In [1]: import numpy as np

In [2]: from numpy import linalg as LA

In [3]: np.set_printoptions(suppress=True, linewidth=140)

In [4]: tidy = lambda a: np.round(a, 1) + 0

In [5]: J = np.load("test5.npy")

In [6]: tidy(J)
Out[6]: 
array([[ 1. , -0.3],
       [ 0.3,  1. ]])

In [7]: vec = np.array([-3, 1])

In [8]: tidy(J.T @ (J @ vec))
Out[8]: array([-3.,  1.])

In [9]: tidy(LA.det(J))
Out[9]: np.float64(1.0)

In [10]: tidy(LA.norm(vec)), tidy(LA.norm(J @ vec))
Out[10]: (np.float64(3.2), np.float64(3.2))

In [11]: [p for p in range(1, 25) if np.allclose(LA.matrix_power(J, p), np.eye(2))]
Out[11]: [24]

In [12]: O = J.astype(float).copy()

In [13]: for j in range(2):
    ...:     O[:, j] -= O[:, :j] @ (O[:, :j].T @ O[:, j])
    ...:     O[:, j] /= LA.norm(O[:, j])
    ...: 

In [14]: tidy(O)
Out[14]: 
array([[ 1. , -0.3],
       [ 0.3,  1. ]])

In [15]: u = np.array([0, 2])

In [16]: out = O + np.outer(u, np.eye(2)[0])

In [17]: tidy(out)
Out[17]: 
array([[ 1. , -0.3],
       [ 2.3,  1. ]])

In [18]: LA.matrix_rank(LA.inv(out) - LA.inv(O), tol=1e-8)
Out[18]: np.int64(1)

In [19]: out = np.array([[-1, -2, -1], [0, -3, 0], [2, 1, 3]])

In [20]: F = out.T @ out

In [21]: F
Out[21]: 
array([[ 5,  4,  7],
       [ 4, 14,  5],
       [ 7,  5, 10]])

In [22]: Lm = LA.cholesky(F)

In [23]: LA.eigvalsh(F).min() > 0
Out[23]: np.True_

In [24]: tidy(np.diag(Lm) ** 2)
Out[24]: array([ 5. , 10.8,  0.2])

In [25]: tidy(F / np.sqrt(np.outer(np.diag(F), np.diag(F))))
Out[25]: 
array([[1. , 0.5, 1. ],
       [0.5, 1. , 0.4],
       [1. , 0.4, 1. ]])

In [26]: tidy(np.prod(np.diag(Lm)) ** 2), tidy(LA.det(F))
Out[26]: (np.float64(9.0), np.float64(9.0))

In [27]: print(tidy(Lm))
[[ 2.2  0.   0. ]
 [ 1.8  3.3  0. ]
 [ 3.1 -0.2  0.4]]

In [28]: np.einsum("ii->", F)
Out[28]: np.int64(29)

In [29]: np.kron(np.eye(2, dtype=int), F)
Out[29]: 
array([[ 5,  4,  7,  0,  0,  0],
       [ 4, 14,  5,  0,  0,  0],
       [ 7,  5, 10,  0,  0,  0],
       [ 0,  0,  0,  5,  4,  7],
       [ 0,  0,  0,  4, 14,  5],
       [ 0,  0,  0,  7,  5, 10]])

In [30]: tidy(LA.eigvals(F))
Out[30]: array([20.9,  0.1,  8.1])

In [31]: tidy(LA.det(F[::-1]))
Out[31]: np.float64(-9.0)

In [32]: np.einsum("ij,ji->", F, F)
Out[32]: np.int64(501)

In [33]: tidy(LA.eigvals(F).sum().real)
Out[33]: np.float64(29.0)

In [34]: E = np.diag(np.array([2, 3, -5]))

In [35]: print(E)
[[ 2  0  0]
 [ 0  3  0]
 [ 0  0 -5]]

In [36]: vals, V = LA.eigh(E)

In [37]: print(V.T @ V)
[[1. 0. 0.]
 [0. 1. 0.]
 [0. 0. 1.]]

In [38]: tidy(LA.svd(E, compute_uv=False))
Out[38]: array([5., 3., 2.])

In [39]: vals
Out[39]: array([-5.,  2.,  3.])

In [40]: V.T @ E @ V
Out[40]: 
array([[-5.,  0.,  0.],
       [ 0.,  2.,  0.],
       [ 0.,  0.,  3.]])

In [41]: print(np.unique(vals.round(6) + 0, return_counts=True)[1])
[1 1 1]

In [42]: out = J / np.sqrt((J ** 2).mean(axis=1, keepdims=True))

In [43]: LA.matrix_rank(J - J.mean(axis=1, keepdims=True))
Out[43]: np.int64(1)

In [44]: LA.matrix_rank(out) == LA.matrix_rank(J)
Out[44]: np.True_

In [45]: tidy(LA.norm(out, axis=1))
Out[45]: array([1.4, 1.4])

In [46]: print(tidy(out[1]))
[0.4 1.4]

In [47]: u = np.array([3, 2, 2])

In [48]: out = E + np.outer(u, np.eye(3)[2])

In [49]: out
Out[49]: 
array([[ 2.,  0.,  3.],
       [ 0.,  3.,  2.],
       [ 0.,  0., -3.]])

In [50]: print(tidy(LA.det(out) / LA.det(E)), tidy(1 + LA.solve(E, u)[2]))
0.6 0.6

In [51]: LA.matrix_rank(LA.inv(out) - LA.inv(E), tol=1e-8)
Out[51]: np.int64(1)

In [52]: arr = np.load("mat.npy")

In [53]: arr
Out[53]: 
array([[  6.2,  -0.2,  -0.6,   2.1],
       [ -5.6, -18.8, -25.1,  -4. ],
       [  2.5,  14.2,  20. ,   2.4],
       [  0.1, -12.3,  -2.8,  -5.7]])

In [54]: hat = np.triu(np.array([[3, -3, 3, 2], [-2, -3, 3, 0], [1, 3, 1, 0], [3, 2, -3, 2]]), 1) + np.eye(4)

In [55]: out = hat @ arr @ LA.inv(hat)

In [56]: tidy(LA.det(out))
Out[56]: np.float64(440.9)

In [57]: print(tidy(np.poly(out)))
[  1.   -1.7 -96.6 388.8 440.9]

In [58]: M = np.loadtxt("x.csv", delimiter=",")

In [59]: M
Out[59]: 
array([[-2.,  0.,  1.],
       [ 0.,  0.,  0.],
       [ 0.,  2.,  2.]])

In [60]: LA.lstsq(M[:-1].T, M[-1])[2]
Out[60]: np.int32(1)

In [61]: LA.inv(M)
LinAlgError: Singular matrix


In [62]: tidy(np.trace(LA.pinv(M) @ M))
Out[62]: np.float64(2.0)

In [63]: np.unique(M.round(6), axis=0).shape
Out[63]: (3, 3)

In [64]: np.abs(np.diag(LA.qr(M)[1])) > 1e-9
Out[64]: array([ True,  True, False])

In [65]: Uu, s, VT = LA.svd(M)

In [66]: s
Out[66]: array([3., 2., 0.])

In [67]: np.argmax(s[:-1] / (s[1:] + 1e-6)) + 1
Out[67]: np.int64(2)

In [68]: out = Uu[:, :2] @ np.diag(s[:2]) @ VT[:2]

In [69]: LA.matrix_rank(M, rtol=0.05)
Out[69]: np.int64(2)

In [70]: tidy(LA.norm(M - out, 2)), s[2]
Out[70]: (np.float64(0.0), np.float64(0.0))

In [71]: out = np.array([[-2, 0]])

In [72]: X = np.block([[np.zeros((1, 1)), out], [out.T, np.zeros((2, 2))]])

In [73]: print(X)
[[ 0. -2.  0.]
 [-2.  0.  0.]
 [ 0.  0.  0.]]

In [74]: vals, V = LA.eigh(X)

In [75]: print(tidy(V.T @ X @ V))
[[-2.  0.  0.]
 [ 0.  0.  0.]
 [ 0.  0.  2.]]

In [76]: np.abs(V[:, -1]).round(6).argmax()
Out[76]: np.int64(0)

In [77]: vals.sum(), np.trace(X)
Out[77]: (np.float64(0.0), np.float64(0.0))

In [78]: vals
Out[78]: array([-2.,  0.,  2.])

In [79]: LA.norm(X, axis=1).argmax()
Out[79]: np.int64(0)

In [80]: X[1] @ X[2]
Out[80]: np.float64(0.0)

In [81]: print(tidy(LA.norm(X) ** 2 / LA.norm(X, 2) ** 2))
2.0

In [82]: tidy(LA.norm(X[1] - X[2]))
Out[82]: np.float64(2.0)

In [83]: tidy(LA.norm(X, axis=1))
Out[83]: array([2., 2., 0.])

In [84]: data = np.array([[-1.0, -0.2, 1.9, 0.8],
    ...:     [1.1, 0.4, -0.1, -1.0],
    ...:     [-1.1, 1.1, -1.9, -1.6],
    ...:     [2.5, 0.7, 2.9, 1.4]])

In [85]: data
Out[85]: 
array([[-1. , -0.2,  1.9,  0.8],
       [ 1.1,  0.4, -0.1, -1. ],
       [-1.1,  1.1, -1.9, -1.6],
       [ 2.5,  0.7,  2.9,  1.4]])

In [86]: u = np.array([1, -5, -1, 0])

In [87]: out = data + np.outer(u, np.eye(4)[1])

In [88]: tidy(out)
Out[88]: 
array([[-1. ,  0.8,  1.9,  0.8],
       [ 1.1, -4.6, -0.1, -1. ],
       [-1.1,  0.1, -1.9, -1.6],
       [ 2.5,  0.7,  2.9,  1.4]])

In [89]: tidy(LA.det(out) / LA.det(data)), tidy(1 + LA.solve(data, u)[1])
Out[89]: (np.float64(2.8), np.float64(2.8))

In [90]: print(LA.matrix_rank(LA.inv(out) - LA.inv(data), tol=1e-8))
1

In [91]: LA.matrix_rank(out - data)
Out[91]: np.int64(1)

In [92]: rng = np.random.default_rng(77930)

In [93]: z = rng.permutation(4)

In [94]: z
Out[94]: array([3, 2, 0, 1])

In [95]: out = data[z][:, z]

In [96]: print(out)
[[ 1.4  2.9  2.5  0.7]
 [-1.6 -1.9 -1.1  1.1]
 [ 0.8  1.9 -1.  -0.2]
 [-1.  -0.1  1.1  0.4]]

In [97]: print(tidy(np.sort(np.abs(LA.eigvals(out)))))
[1.6 1.6 2.  2. ]

In [98]: np.allclose(out, data)
Out[98]: False

In [99]: np.trace(out)
Out[99]: np.float64(-1.1)

In [100]: out = np.array([[-1, -2, 2], [-1, 1, 2], [3, 5, -2]])

In [101]: W0 = np.triu(out)

In [102]: print(W0)
[[-1 -2  2]
 [ 0  1  2]
 [ 0  0 -2]]

In [103]: vals, V = LA.eig(W0)

In [104]: print(tidy(np.sort(LA.eigvals(LA.inv(W0)))))
[-1.  -0.5  1. ]

In [105]: tidy(np.sort(LA.eigvals(W0.T)))
Out[105]: array([-2., -1.,  1.])

In [106]: tidy(np.sort(LA.eigvals(W0 @ W0)))
Out[106]: array([1., 1., 4.])

In [107]: tidy(LA.det(W0[::-1]))
Out[107]: np.float64(-2.0)

In [108]: np.kron(np.eye(2, dtype=int), W0)
Out[108]: 
array([[-1, -2,  2,  0,  0,  0],
       [ 0,  1,  2,  0,  0,  0],
       [ 0,  0, -2,  0,  0,  0],
       [ 0,  0,  0, -1, -2,  2],
       [ 0,  0,  0,  0,  1,  2],
       [ 0,  0,  0,  0,  0, -2]])

In [109]: print(tidy(LA.det(2 * W0)), tidy(LA.det(W0)))
16.0 2.0

In [110]: tidy(LA.eigvals(W0).sum().real)
Out[110]: np.float64(-2.0)

In [111]: np.einsum("ii->", W0)
Out[111]: np.int64(-2)

In [112]: out = W0[0, 0] * W0[1:] - np.outer(W0[1:, 0], W0[0])

In [113]: out
Out[113]: 
array([[ 0, -1, -2],
       [ 0,  0,  2]])

In [114]: np.flatnonzero(~out.round(6).any(axis=1))
Out[114]: array([], dtype=int64)
